>>> import numpy as np
>>> from numpy import linalg as LA
>>> np.set_printoptions(precision=3, suppress=True, linewidth=100, sign=" ")
>>> def rnd(a):
...     return np.round(a, 3) + 0
... 
>>> A = np.load("layer1.npy")
>>> print(A)
[[  3   3   3   3]
 [  3   6   6   6]
 [  3   6   9   9]
 [  3   6   9  12]]
>>> O, vecs = LA.qr(A[:, :2])[0], LA.qr(A[:, 2:])[0]
>>> sigma = LA.svd(O.T @ vecs, compute_uv=False)
>>> print(rnd(LA.norm(O @ O.T - vecs @ vecs.T, 2)))
0.988
>>> print((sigma > 0.9).sum())
1
>>> P = np.triu(np.array([[-1, -3, -3, 2], [-1, 3, 4, -4], [-3, 0, 1, 5], [-2, -1, -3, 3]]), 1) + np.eye(4)
>>> out = P @ A @ LA.inv(P)
>>> print(P @ A - A @ P)
[[-12. -15. -30. -30.]
 [  0.   9. -15. -24.]
 [ 15.  39.  30.  33.]
 [  0.   9. -15. -27.]]
>>> print(rnd(LA.det(out)))
81.0
>>> print(np.trace(out), np.trace(A))
30.0 30
>>> print(out)
[[  -9.  -48.  141. -897.]
 [   3.   15.  -45.  273.]
 [  18.   90. -252. 1653.]
 [   3.   15.  -42.  276.]]
>>> feats = np.loadtxt("x.csv", delimiter=",")
>>> print(feats)
[[-0.106  1.858  3.946  0.221]
 [ 0.2    1.588  1.73  -0.303]
 [-0.114  0.253 -0.148  0.109]
 [-0.338 -0.274 -0.065 -0.195]
 [-0.181  0.613  0.039 -0.316]]
>>> O, vecs = LA.qr(feats[:, :1])[0], LA.qr(feats[:, 1:])[0]
>>> sigma = LA.svd(O.T @ vecs, compute_uv=False)
>>> print(rnd(sigma))
[ 0.397]
>>> print(rnd(np.degrees(np.arccos(sigma.clip(0, 1)))))
[ 66.604]
>>> print(rnd(LA.norm(O @ O.T - vecs @ vecs.T, 2)))
1.0
>>> J = np.load("mat.npy")
>>> print(J)
[[-1.463  1.887 -1.674 -0.705]
 [ 1.819 -1.918 -1.084  0.915]
 [ 1.246 -1.76  -1.042  1.807]
 [ 1.452 -0.773  1.912 -1.625]
 [ 2.546 -0.397  0.18   1.526]
 [ 0.87  -1.923  1.852  1.056]
 [ 0.417 -0.829  1.667  2.316]
 [ 1.086  2.674 -0.581 -0.576]
 [-0.105 -0.144 -0.285 -2.981]
 [-1.432  0.262  0.624 -2.548]
 [-1.635 -2.475  0.022  0.445]
 [-2.093  1.42  -1.489 -0.622]]
>>> P = J @ LA.solve(J.T @ J, J.T)
>>> print(np.allclose(P @ P, P))
True
>>> print(rnd(np.trace(P)))
4.0
>>> print(rnd(LA.eigvalsh(P)))
[ 0.  0.  0.  0.  0.  0.  0.  0.  1.  1.  1.  1.]
>>> Z = J[[1, 7]].astype(float)
>>> for _ in range(6):
...     labels = LA.norm(J[:, None] - Z, axis=-1).argmin(axis=1)
...     Z = np.array([J[labels == j].mean(axis=0) for j in range(2)])
... 
>>> print(labels)
[ 1  0  0  0  0  0  0  1  1  1  0  1]
>>> print(np.bincount(labels))
[ 7  5]
>>> print(rnd(Z))
[[ 0.959 -1.439  0.501  0.92 ]
 [-0.801  1.22  -0.681 -1.486]]
>>> print(rnd(Z[1] - Z[0]))
[-1.761  2.659 -1.182 -2.406]
>>> m1 = 0.9 ** np.abs(np.subtract.outer(np.arange(6), np.arange(6)))
>>> print(rnd(m1))
[[ 1.     0.9    0.81   0.729  0.656  0.59 ]
 [ 0.9    1.     0.9    0.81   0.729  0.656]
 [ 0.81   0.9    1.     0.9    0.81   0.729]
 [ 0.729  0.81   0.9    1.     0.9    0.81 ]
 [ 0.656  0.729  0.81   0.9    1.     0.9  ]
 [ 0.59   0.656  0.729  0.81   0.9    1.   ]]
>>> # symmetric
>>> def softmax(z):
...     e = np.exp(z - z.max(axis=-1, keepdims=True))
...     return e / e.sum(axis=-1, keepdims=True)
... 
>>> print(rnd(softmax(m1[2] + 2)))
[ 0.158  0.173  0.191  0.173  0.158  0.146]
>>> print(rnd(softmax(m1).sum(axis=1)))
[ 1.  1.  1.  1.  1.  1.]
>>> scores = m1 @ m1.T / np.sqrt(6)
>>> print(rnd(softmax(scores)[2] @ m1))
[ 0.781  0.836  0.864  0.863  0.834  0.779]
>>> print(rnd(softmax(scores)))
[[ 0.161  0.175  0.18   0.175  0.163  0.146]
 [ 0.157  0.174  0.181  0.177  0.165  0.146]
 [ 0.153  0.171  0.181  0.179  0.167  0.149]
 [ 0.149  0.167  0.179  0.181  0.171  0.153]
 [ 0.146  0.165  0.177  0.181  0.174  0.157]
 [ 0.146  0.163  0.175  0.18   0.175  0.161]]
>>> print(rnd(softmax(scores + np.triu(np.full(scores.shape, -np.inf), 1))))
[[ 1.     0.     0.     0.     0.     0.   ]
 [ 0.474  0.526  0.     0.     0.     0.   ]
 [ 0.303  0.339  0.358  0.     0.     0.   ]
 [ 0.22   0.248  0.265  0.268  0.     0.   ]
 [ 0.174  0.195  0.21   0.214  0.207  0.   ]
 [ 0.146  0.163  0.175  0.18   0.175  0.161]]
>>> x = np.ones(6)
>>> for _ in range(7):
...     x = m1 @ x
...     x /= LA.norm(x)
...     print(round(x @ m1 @ x, 3))
... 
4.951
4.951
4.951
4.951
4.951
4.951
4.951
>>> print(rnd(LA.eigvalsh(m1)[-1]))
4.951
>>> x = np.array([0, -4, -4, 4, -5, -4])
>>> target = m1 @ x
>>> print(rnd(target))
[ -9.566 -10.629 -10.966 -10.58  -11.156 -10.8  ]
>>> print(rnd(LA.solve(m1, -3 * target)))
[  0.  12.  12. -12.  15.  12.]
>>> r0 = np.array([0, 3, 0, 0, 3, 1])
>>> out = m1 + np.outer(r0, np.eye(6)[2])
>>> print(rnd(LA.det(out) / LA.det(m1)), rnd(1 + LA.solve(m1, r0)[2]))
-13.211 -13.211
>>> print(LA.matrix_rank(out - m1))
1
>>> print(LA.matrix_rank(LA.inv(out) - LA.inv(m1), tol=1e-8))
1
>>> print(rnd(out))
[[ 1.     0.9    0.81   0.729  0.656  0.59 ]
 [ 0.9    1.     3.9    0.81   0.729  0.656]
 [ 0.81   0.9    1.     0.9    0.81   0.729]
 [ 0.729  0.81   0.9    1.     0.9    0.81 ]
 [ 0.656  0.729  3.81   0.9    1.     0.9  ]
 [ 0.59   0.656  1.729  0.81   0.9    1.   ]]
>>> print(np.abs(m1).max())
1.0
>>> print(rnd(m1.sum(axis=0)))
[ 4.686  4.995  5.149  5.149  4.995  4.686]
>>> print(rnd(m1.mean(axis=0)))
[ 0.781  0.833  0.858  0.858  0.833  0.781]
>>> m1[:, 6]
Traceback (most recent call last):
  File "<python-input-61>", line 1, in <module>
    m1[:, 6]
    ~~^^^^^^
IndexError: index 6 is out of bounds for axis 1 with size 6
>>> print(LA.matrix_rank(m1))
6
>>> W0 = np.array([[-0.7, -0.6, 0.0],
...     [-0.1, 1.0, -0.6],
...     [0.0, 0.4, -1.0],
...     [1.2, -0.6, -1.4]])
>>> print(W0)
[[-0.7 -0.6  0. ]
 [-0.1  1.  -0.6]
 [ 0.   0.4 -1. ]
 [ 1.2 -0.6 -1.4]]
>>> out = np.array([[2, 2], [-1, -2]])
>>> Z = np.kron(out, W0)
>>> print(Z)
[[-1.4 -1.2  0.  -1.4 -1.2  0. ]
 [-0.2  2.  -1.2 -0.2  2.  -1.2]
 [ 0.   0.8 -2.   0.   0.8 -2. ]
 [ 2.4 -1.2 -2.8  2.4 -1.2 -2.8]
 [ 0.7  0.6 -0.   1.4  1.2 -0. ]
 [ 0.1 -1.   0.6  0.2 -2.   1.2]
 [-0.  -0.4  1.  -0.  -0.8  2. ]
 [-1.2  0.6  1.4 -2.4  1.2  2.8]]
>>> print(Z.shape)
(8, 6)
>>> r0, v = W0[0], W0[3]
>>> print(r0 @ v)
-0.48
>>> pr = (r0 @ v) / (r0 @ r0) * r0
>>> print(rnd(pr))
[ 0.395  0.339  0.   ]
>>> print(rnd(np.outer(r0, v)))
[[-0.84  0.42  0.98]
 [-0.72  0.36  0.84]
 [ 0.    0.    0.  ]]
>>> print(rnd(softmax(10 * W0[0])))
[ 0.001  0.002  0.997]
>>> print(rnd(softmax(W0[0] + 2)))
[ 0.243  0.268  0.489]
>>> print(rnd(softmax(W0[0])))
[ 0.243  0.268  0.489]
>>> scores = W0 @ W0.T / np.sqrt(3)
>>> print(rnd(softmax(scores + np.triu(np.full(scores.shape, -np.inf), 1))))
[[ 1.     0.     0.     0.   ]
 [ 0.25   0.75   0.     0.   ]
 [ 0.189  0.387  0.424  0.   ]
 [ 0.06   0.085  0.156  0.699]]
>>> print(rnd(softmax(scores)[0] @ W0))
[-0.077 -0.088 -0.594]
>>> rng = np.random.default_rng(518438)
>>> labels = rng.permutation(3)
>>> out = W0[:, labels] * rng.choice([-1, 1], 3)
>>> print(out)
[[-0.7 -0.  -0.6]
 [-0.1  0.6  1. ]
 [ 0.   1.   0.4]
 [ 1.2  1.4 -0.6]]
>>> left, _, VT = LA.svd(W0.T @ out)
>>> print(labels)
[ 0  2  1]
>>> print(rnd(LA.lstsq(W0, out)[0]))
[[ 1.  0.  0.]
 [ 0.  0.  1.]
 [ 0. -1.  0.]]
>>> x = np.array([1, -4, -1])
>>> target = out @ x
>>> print(rnd(LA.pinv(out) @ out))
[[ 1.  0.  0.]
 [ 0.  1.  0.]
 [ 0.  0.  1.]]
>>> try:
...     LA.solve(out, target)
... except LA.LinAlgError as e:
...     print(repr(e))
... 
LinAlgError('Last 2 dimensions of the array must be square')
>>> print(rnd(LA.lstsq(out, target)[0]))
[ 1. -4. -1.]
>>> print(rnd(LA.solve(out.T @ out, out.T @ target)))
[ 1. -4. -1.]
>>> target = target + 0.3 * rng.normal(size=4)
>>> print(rnd(target))
[-0.398 -3.682 -4.603 -3.281]
>>> beta, *_ = LA.lstsq(out, target)
>>> print([round(float(LA.norm(LA.solve(out.T @ out + lam * np.eye(3), out.T @ target))), 2) for lam in (0, 1, 10, 100)])
[4.53, 2.87, 0.89, 0.12]
>>> print(rnd(LA.norm(target - out @ beta)))
0.058
>>> print(rnd(out.T @ (target - out @ beta)))
[ 0.  0.  0.]
